$ python3 -q
>>> import numpy as np
>>> np.set_printoptions(precision=3, suppress=True, linewidth=200, sign=" ")
>>> def rd(a):
...     return np.round(a, 3) + 0
... 
>>> feats = np.loadtxt("block7.csv", delimiter=",")
>>> print(rd(feats))
[[ 0.02  -0.137 -0.02 ]
 [-0.137  0.961  0.137]
 [-0.02   0.137  0.02 ]]
>>> # equal to its transpose
>>> w, evecs = np.linalg.eigh(feats)
>>> x0 = np.array([2, 2, 1])
>>> (np.sign(evecs[:, -1].round(6)) == np.sign(evecs[0, -1].round(6))).astype(int)
array([ 1,  0,  0])
>>> print(rd(x0 @ feats @ x0 / (x0 @ x0)), rd(w[0]), rd(w[-1]))
0.368 0.0 1.0
>>> print(rd(np.linalg.eigvalsh(feats[1:, 1:])))
[ 0.    0.98]
>>> rd(np.linalg.norm(feats, 2) / np.linalg.norm(feats))
np.float64(1.0)
>>> [round(float(x), 3) for x in np.linalg.svd(feats, compute_uv=False)[:3]]
[1.0, 0.0, 0.0]
>>> np.argsort(-np.linalg.norm(feats, axis=0).round(6), kind="stable")[:3]
array([ 1,  0,  2])
>>> U, sig, vt = np.linalg.svd(feats)
>>> np.argmax(sig[:-1] / (sig[1:] + 1e-6)) + 1
np.int64(1)
>>> rd(sig)
array([ 1.,  0.,  0.])
>>> Y = U[:, :1] @ np.diag(sig[:1]) @ vt[:1]
>>> print(rd(np.abs(feats - Y).max()))
0.0
>>> print(rd(np.linalg.norm(feats - Y) / np.linalg.norm(feats)))
0.0
>>> rd(Y)
array([[ 0.02 , -0.137, -0.02 ],
       [-0.137,  0.961,  0.137],
       [-0.02 ,  0.137,  0.02 ]])
>>> U, sig, vt = np.linalg.svd(feats)
>>> evecs = vt[:(sig > 1e-8).sum()]
>>> rng = np.random.default_rng(9)
>>> x0 = feats[2] + 5 * feats[0] + rng.integers(2) * np.eye(3)[1]
>>> rd(x0)
array([ 0.078, -0.549, -0.078])
>>> print(rd(np.diag(evecs.T @ evecs)))
[ 0.02   0.961  0.02 ]
>>> print(np.allclose(evecs.T @ evecs @ x0, x0))
True
>>> data = np.loadtxt("x.csv", delimiter=",")
>>> data
array([[ 0.13, -1.43, -2.73,  1.04],
       [ 0.08, -0.88, -1.68,  0.64]])
>>> U, sig, vt = np.linalg.svd(data)
>>> print(np.argmax(sig[:-1] / (sig[1:] + 1e-6)) + 1)
1
>>> Y = U[:, :1] @ np.diag(sig[:1]) @ vt[:1]
>>> np.linalg.matrix_rank(Y)
np.int64(1)
>>> rd(Y)
array([[ 0.13, -1.43, -2.73,  1.04],
       [ 0.08, -0.88, -1.68,  0.64]])
>>> rd(np.linalg.norm(data - Y) / np.linalg.norm(data))
np.float64(0.0)
>>> W0 = np.diag(20 * np.array([3, 2, -3, -2, -2, -2])) + np.array([[-3, -1, 3, 3, 2, -2],
...     [3, 3, 1, -2, -3, 1],
...     [-3, -2, 2, -1, -1, -1],
...     [-3, -1, 1, 1, -2, -3],
...     [3, -3, -2, -1, 0, -3],
...     [0, 0, 3, 1, 1, 2]])
>>> W0
array([[ 57,  -1,   3,   3,   2,  -2],
       [  3,  43,   1,  -2,  -3,   1],
       [ -3,  -2, -58,  -1,  -1,  -1],
       [ -3,  -1,   1, -39,  -2,  -3],
       [  3,  -3,  -2,  -1, -40,  -3],
       [  0,   0,   3,   1,   1, -38]])
>>> Q, evecs = np.linalg.qr(W0[:, :1])[0], np.linalg.qr(W0[:, 1:])[0]
>>> sig = np.linalg.svd(Q.T @ evecs, compute_uv=False)
>>> rd(np.degrees(np.arccos(sig.clip(0, 1))))
array([ 80.096])
>>> m1 = np.load("arr.npy")
>>> m1
array([[ 0,  3, -3, -1,  3],
       [ 0,  0,  2, -2, -3],
       [ 0,  0,  0, -2,  0],
       [ 0,  0,  0,  0,  2],
       [ 0,  0,  0,  0,  0]])
>>> U, sig, vt = np.linalg.svd(m1)
>>> print(np.argmax(sig[:-1] / (sig[1:] + 1e-6)) + 1)
4
>>> Y = U[:, :4] @ np.diag(sig[:4]) @ vt[:4]
>>> rd(np.linalg.norm(m1 - Y) / np.linalg.norm(m1))
np.float64(0.0)
>>> f = np.array([-2, -2, -1])
>>> r1 = np.array([3, 3, 5])
>>> A = f[:, None] + r1[None, :]
>>> A
array([[ 1,  1,  3],
       [ 1,  1,  3],
       [ 2,  2,  4]])
>>> # row 1 repeats row 0
>>> U, sig, vt = np.linalg.svd(A)
>>> rd(sig)
array([ 6.756,  0.592,  0.   ])
>>> Y = U[:, :2] @ np.diag(sig[:2]) @ vt[:2]
>>> rd(Y)
array([[ 1.,  1.,  3.],
       [ 1.,  1.,  3.],
       [ 2.,  2.,  4.]])
>>> print(rd(np.linalg.norm(A - Y, 2)), rd(sig[2]))
0.0 0.0
>>> print(np.linalg.matrix_rank(Y))
2
